>>> import numpy as np
>>> np.set_printoptions(precision=3, suppress=True, linewidth=200, legacy="1.25")
>>> arr = np.loadtxt("arr.csv", delimiter=",")
>>> arr
array([[1., 0., 0., 0., 0., 0., 0.],
       [0., 5., 0., 0., 0., 0., 0.],
       [5., 1., 3., 0., 0., 0., 0.],
       [0., 0., 2., 0., 0., 0., 0.],
       [2., 5., 0., 3., 1., 0., 0.],
       [0., 0., 2., 5., 0., 2., 0.],
       [1., 3., 0., 2., 3., 5., 4.]])
>>> np.unravel_index(np.abs(arr).argmax(), arr.shape)
(1, 1)
>>> np.round(np.linalg.svd(arr, compute_uv=False), 3) + 0
array([10.185,  6.169,  5.659,  4.681,  2.171,  0.745,  0.   ])
>>> np.diff(arr, axis=0)
array([[-1.,  5.,  0.,  0.,  0.,  0.,  0.],
       [ 5., -4.,  3.,  0.,  0.,  0.,  0.],
       [-5., -1., -1.,  0.,  0.,  0.,  0.],
       [ 2.,  5., -2.,  3.,  1.,  0.,  0.],
       [-2., -5.,  2.,  2., -1.,  2.,  0.],
       [ 1.,  3., -2., -3.,  3.,  3.,  4.]])
>>> arr.mean(axis=0)
array([1.286, 2.   , 1.   , 1.429, 0.571, 1.   , 0.571])
>>> np.linalg.matrix_rank(arr)
6
>>> rng = np.random.default_rng(9324)
>>> labels = rng.permutation(7)
>>> labels
array([6, 0, 5, 4, 3, 2, 1])
>>> B = arr[labels][:, labels]
>>> B
array([[4., 1., 5., 3., 2., 0., 3.],
       [0., 1., 0., 0., 0., 0., 0.],
       [0., 0., 2., 0., 5., 2., 0.],
       [0., 2., 0., 1., 3., 0., 5.],
       [0., 0., 0., 0., 0., 2., 0.],
       [0., 5., 0., 0., 0., 3., 1.],
       [0., 0., 0., 0., 0., 0., 5.]])
>>> np.diag(B)
array([4., 1., 2., 1., 0., 3., 5.])
>>> np.round(np.linalg.det(B), 3), round(float(np.linalg.det(arr[labels])), 3)
(0.0, -0.0)
>>> W0 = np.eye(5, dtype=int)[rng.permutation(5)]
>>> W0
array([[0, 0, 1, 0, 0],
       [1, 0, 0, 0, 0],
       [0, 1, 0, 0, 0],
       [0, 0, 0, 1, 0],
       [0, 0, 0, 0, 1]])
>>> B = np.linalg.inv(W0)
>>> round(float(np.linalg.det(W0) * np.linalg.det(B)), 3)
1.0
>>> np.allclose(B, W0.T)
True
>>> np.linalg.det(W0) * B
array([[0., 1., 0., 0., 0.],
       [0., 0., 1., 0., 0.],
       [1., 0., 0., 0., 0.],
       [0., 0., 0., 1., 0.],
       [0., 0., 0., 0., 1.]])
>>> round(np.linalg.cond(W0), 3)
1.0
>>> B = np.array([[2, -2], [2, 0]])
>>> basis = np.kron(B, W0)
>>> basis
array([[ 0,  0,  2,  0,  0,  0,  0, -2,  0,  0],
       [ 2,  0,  0,  0,  0, -2,  0,  0,  0,  0],
       [ 0,  2,  0,  0,  0,  0, -2,  0,  0,  0],
       [ 0,  0,  0,  2,  0,  0,  0,  0, -2,  0],
       [ 0,  0,  0,  0,  2,  0,  0,  0,  0, -2],
       [ 0,  0,  2,  0,  0,  0,  0,  0,  0,  0],
       [ 2,  0,  0,  0,  0,  0,  0,  0,  0,  0],
       [ 0,  2,  0,  0,  0,  0,  0,  0,  0,  0],
       [ 0,  0,  0,  2,  0,  0,  0,  0,  0,  0],
       [ 0,  0,  0,  0,  2,  0,  0,  0,  0,  0]])
>>> basis.shape
(10, 10)
>>> np.linalg.matrix_rank(basis)
10
